In [1]: import numpy as np

In [2]: np.set_printoptions(suppress=True, linewidth=140)

In [3]: F = np.loadtxt("w.csv", delimiter=",")

In [4]: F
Out[4]: 
array([[0., 0., 0., 1., 0., 0.],
       [0., 0., 1., 0., 0., 1.],
       [0., 1., 0., 0., 0., 1.],
       [1., 0., 0., 0., 1., 0.],
       [0., 0., 0., 1., 0., 0.],
       [0., 1., 1., 0., 0., 0.]])

In [5]: vals, vecs = np.linalg.eigh(F)

In [6]: x0 = np.array([7, 3, 5, 3, 5, 0])

In [7]: (np.sign(vecs[:, -1].round(6)) == np.sign(vecs[0, -1].round(6))).astype(int)
Out[7]: array([1, 0, 0, 1, 1, 0])

In [8]: np.round(np.linalg.eigvalsh(F[1:, 1:]), 1)
Out[8]: array([-1., -1., -1.,  1.,  2.])

In [9]: np.round(vecs * np.maximum(vals, 0) @ vecs.T, 1)
Out[9]: 
array([[0.4, 0. , 0. , 0.5, 0.4, 0. ],
       [0. , 0.7, 0.7, 0. , 0. , 0.7],
       [0. , 0.7, 0.7, 0. , 0. , 0.7],
       [0.5, 0. , 0. , 0.7, 0.5, 0. ],
       [0.4, 0. , 0. , 0.5, 0.4, 0. ],
       [0. , 0.7, 0.7, 0. , 0. , 0.7]])

In [10]: E = np.array([[-1, 0, 1, 2, 3, 4],
    ...:     [5, 6, 7, 8, 9, 10],
    ...:     [11, 12, 13, 14, 15, 16],
    ...:     [17, 18, 19, 20, 21, 22],
    ...:     [23, 24, 25, 26, 27, 28]])

In [11]: out = E / np.linalg.norm(E, axis=1, keepdims=True)

In [12]: C2 = out @ out.T

In [13]: C2[0].round(1)
Out[13]: array([1. , 0.8, 0.7, 0.7, 0.7])

In [14]: np.round(np.linalg.norm(out, axis=1), 1)
Out[14]: array([1., 1., 1., 1., 1.])

In [15]: round(np.degrees(np.arccos(np.clip(C2[0, 1], -1, 1))), 1)
Out[15]: np.float64(35.9)

In [16]: np.argwhere(np.triu(np.abs(C2) > 0.95, 1))
Out[16]: 
array([[1, 2],
       [1, 3],
       [1, 4],
       [2, 3],
       [2, 4],
       [3, 4]])

In [17]: (C2 - 2 * np.eye(5)).round(6).argmax(axis=1)
Out[17]: array([1, 2, 3, 4, 3])

In [18]: r = np.linalg.matrix_rank(F)

In [19]: r
Out[19]: np.int64(5)

In [20]: N = np.linalg.svd(F)[2][r:].T

In [21]: F @ N
Out[21]: 
array([[0.],
       [0.],
       [0.],
       [0.],
       [0.],
       [0.]])

In [22]: np.allclose(F @ N, 0)
Out[22]: True

In [23]: [int(np.linalg.matrix_rank(F[:, :j + 1])) for j in range(6)]
Out[23]: [1, 2, 3, 4, 4, 5]

In [24]: np.linalg.matrix_rank(F.T @ F), np.linalg.matrix_rank(F @ F.T)
Out[24]: (np.int64(5), np.int64(5))

In [25]: N.shape
Out[25]: (6, 1)

In [26]: np.round(N @ N.T, 1)
Out[26]: 
array([[ 0.5,  0. ,  0. ,  0. , -0.5,  0. ],
       [ 0. ,  0. ,  0. ,  0. ,  0. ,  0. ],
       [ 0. ,  0. ,  0. ,  0. ,  0. ,  0. ],
       [ 0. ,  0. ,  0. ,  0. ,  0. ,  0. ],
       [-0.5,  0. ,  0. ,  0. ,  0.5,  0. ],
       [ 0. ,  0. ,  0. ,  0. ,  0. ,  0. ]])

In [27]: M = np.load("a.npy")

In [28]: M
Out[28]: 
array([[ -8, -16,  16,   9,  18, -18],
       [-16,  -8,   8,  18,   9,  -9],
       [  8,  -8,   0,  -9,   9,   0],
       [  9,  18, -18,  -5, -10,  10],
       [ 18,   9,  -9, -10,  -5,   5],
       [ -9,   9,   0,   5,  -5,   0]])

In [29]: f = np.array([3, -1, 0])

In [30]: np.correlate(M[0], M[1], "full")
Out[30]: array([  72,   72, -432, -289,  143,  870,  362, -508, -432, -144,  288])

In [31]: np.convolve(M[0], f)
Out[31]: array([-24, -40,  64,  11,  45, -72,  18,   0])

In [32]: np.array([np.convolve(row, f, "same") for row in M])
Out[32]: 
array([[-40,  64,  11,  45, -72,  18],
       [ -8,  32,  46,   9, -36,   9],
       [-32,   8, -27,  36,  -9,   0],
       [ 45, -72,   3, -25,  40, -10],
       [  9, -36, -21,  -5,  20,  -5],
       [ 36,  -9,  15, -20,   5,   0]])

In [33]: np.cross(M[0, :3], M[1, :3])
Out[33]: array([   0, -192, -192])
